% python3 -q
>>> import numpy as np
>>> from numpy import linalg as LA
>>> np.set_printoptions(precision=1, suppress=True, linewidth=140, sign=" ")
>>> basis = np.array([[-5, -8, 3, -1], [-9, -7, -7, 2], [1, 9, 9, -2], [-6, -5, 3, 6]])
>>> rng = np.random.default_rng(861324)
>>> E = (rng.random((13, 4)) < 0.25) @ basis
>>> E
array([[ -9,  -7,  -7,   2],
       [-13,  -6,   5,  -1],
       [  0,   0,   0,   0],
       [  0,   0,   0,   0],
       [ -5,   4,  12,   4],
       [ -9,  -7,  -7,   2],
       [ -4,   1,  12,  -3],
       [ -5,  -8,   3,  -1],
       [  1,   9,   9,  -2],
       [  0,   0,   0,   0],
       [  0,   0,   0,   0],
       [  0,   0,   0,   0],
       [ -6,  -5,   3,   6]])
>>> out = np.c_[E[:, :2] @ np.array([[1, 2], [3, -2]]), np.array([1, 2, 2, 1, 0, 2, 2, 1, 2, 2, 1, 0, 2])]
>>> out
array([[-30,  -4,   1],
       [-31, -14,   2],
       [  0,   0,   2],
       [  0,   0,   1],
       [  7, -18,   0],
       [-30,  -4,   2],
       [ -1, -10,   2],
       [-29,   6,   1],
       [ 28, -16,   2],
       [  0,   0,   2],
       [  0,   0,   1],
       [  0,   0,   0],
       [-21,  -2,   2]])
>>> np.round(LA.lstsq(E, out[:, 0])[0], 1) + 0
array([ 1.,  3.,  0.,  0.])
>>> LA.matrix_rank(np.c_[E, out])
np.int64(5)
>>> LA.norm(LA.qr(E)[0].T @ out, axis=0) ** 2 / ((out ** 2).sum(axis=0) + 1e-12)
array([ 1. ,  1. ,  0.5])
>>> P = E @ LA.solve(E.T @ E, E.T)
>>> LA.matrix_rank(np.eye(13) - P)
np.int64(9)
>>> np.round(LA.eigvalsh(P), 1) + 0
array([ 0.,  0.,  0.,  0.,  0.,  0.,  0.,  0.,  0.,  1.,  1.,  1.,  1.])
>>> out = np.array([[-5, -6], [4, -8]])
>>> basis = np.array([[-2]])
>>> A = np.block([[out, np.zeros((2, 1))], [np.zeros((1, 2)), basis]])
>>> A
array([[-5., -6.,  0.],
       [ 4., -8.,  0.],
       [ 0.,  0., -2.]])
>>> Q, evecs = LA.qr(A[:, :2])[0], LA.qr(A[:, 2:])[0]
>>> sig = LA.svd(Q.T @ evecs, compute_uv=False)
>>> (sig > 0.9).sum()
np.int64(0)
>>> round(float(LA.norm(Q @ Q.T - evecs @ evecs.T, 2)), 1)
1.0
>>> sig
array([ 0.])
>>> labels = E[:, 3] > np.median(E[:, 3])
>>> u = E[labels].mean(axis=0) - E[~labels].mean(axis=0)
>>> np.round((((E - E.mean(axis=0)) @ u > 0) == labels).mean(), 1)
np.float64(0.8)
>>> labels.astype(int)
array([ 1,  0,  0,  0,  1,  1,  0,  0,  0,  0,  0,  0,  1])
>>> np.argsort(-np.abs(u).round(6), kind="stable")
array([ 0,  3,  1,  2])
>>> w1 = np.array([[-9, -4, 9, 0, -3], [4, -5, 9, 5, -3], [6, -3, -6, -9, 1]])
>>> beta = np.array([9, 7, 7, 6, 1])
>>> act = np.maximum(A @ w1 + beta, 0)
>>> (act > 0).astype(int)
array([[ 1,  1,  0,  0,  1],
       [ 0,  1,  0,  0,  1],
       [ 0,  1,  1,  1,  0]])
>>> basis = np.array([[-1, 2, 6], [-2, -5, 7], [8, -6, 9], [9, 6, -8], [7, -5, 8]])
>>> w1 @ basis
array([[  68,  -37,  -25],
       [ 102,   24,    6],
       [-122,    4,   41]])
